>>> import numpy as np
>>> np.set_printoptions(precision=2, suppress=True, linewidth=160)
>>> rng = np.random.default_rng(528)
>>> m1 = np.eye(10, dtype=int)[rng.permutation(10)] * np.array([1, -2, -1, -2, -2, -1, -2, -2, -2, 2])
>>> print(m1)
[[ 0  0  0  0  0 -1  0  0  0  0]
 [ 0  0  0  0  0  0  0 -2  0  0]
 [ 0  0  0  0  0  0  0  0  0  2]
 [ 0  0  0 -2  0  0  0  0  0  0]
 [ 0  0 -1  0  0  0  0  0  0  0]
 [ 1  0  0  0  0  0  0  0  0  0]
 [ 0 -2  0  0  0  0  0  0  0  0]
 [ 0  0  0  0 -2  0  0  0  0  0]
 [ 0  0  0  0  0  0 -2  0  0  0]
 [ 0  0  0  0  0  0  0  0 -2  0]]
>>> Y = np.linalg.inv(m1)
>>> Y
array([[ 0. ,  0. ,  0. ,  0. ,  0. ,  1. ,  0. ,  0. ,  0. ,  0. ],
       [-0. , -0. , -0. , -0. , -0. , -0. , -0.5, -0. , -0. , -0. ],
       [-0. , -0. , -0. , -0. , -1. , -0. , -0. , -0. , -0. , -0. ],
       [-0. , -0. , -0. , -0.5, -0. , -0. , -0. , -0. , -0. , -0. ],
       [-0. , -0. , -0. , -0. , -0. , -0. , -0. , -0.5, -0. , -0. ],
       [-1. , -0. , -0. , -0. , -0. , -0. , -0. , -0. , -0. , -0. ],
       [-0. , -0. , -0. , -0. , -0. , -0. , -0. , -0. , -0.5, -0. ],
       [-0. , -0.5, -0. , -0. , -0. , -0. , -0. , -0. , -0. , -0. ],
       [-0. , -0. , -0. , -0. , -0. , -0. , -0. , -0. , -0. , -0.5],
       [ 0. ,  0. ,  0.5,  0. ,  0. ,  0. ,  0. ,  0. ,  0. ,  0. ]])
>>> (np.abs(Y) > 1e-9).astype(int)
array([[0, 0, 0, 0, 0, 1, 0, 0, 0, 0],
       [0, 0, 0, 0, 0, 0, 1, 0, 0, 0],
       [0, 0, 0, 0, 1, 0, 0, 0, 0, 0],
       [0, 0, 0, 1, 0, 0, 0, 0, 0, 0],
       [0, 0, 0, 0, 0, 0, 0, 1, 0, 0],
       [1, 0, 0, 0, 0, 0, 0, 0, 0, 0],
       [0, 0, 0, 0, 0, 0, 0, 0, 1, 0],
       [0, 1, 0, 0, 0, 0, 0, 0, 0, 0],
       [0, 0, 0, 0, 0, 0, 0, 0, 0, 1],
       [0, 0, 1, 0, 0, 0, 0, 0, 0, 0]])
>>> round(float(np.linalg.slogdet(m1)[0]), 2)
-1.0
>>> np.linalg.inv(Y)
array([[-0., -0., -0., -0., -0., -1., -0., -0., -0., -0.],
       [-0., -0., -0., -0., -0., -0., -0., -2., -0., -0.],
       [ 0.,  0.,  0.,  0.,  0.,  0.,  0.,  0.,  0.,  2.],
       [-0., -0., -0., -2., -0., -0., -0., -0., -0., -0.],
       [-0., -0., -1., -0., -0., -0., -0., -0., -0., -0.],
       [ 1.,  0.,  0.,  0.,  0.,  0.,  0.,  0.,  0.,  0.],
       [-0., -2., -0., -0., -0., -0., -0., -0., -0., -0.],
       [-0., -0., -0., -0., -2., -0., -0., -0., -0., -0.],
       [-0., -0., -0., -0., -0., -0., -2., -0., -0., -0.],
       [-0., -0., -0., -0., -0., -0., -0., -0., -2., -0.]])
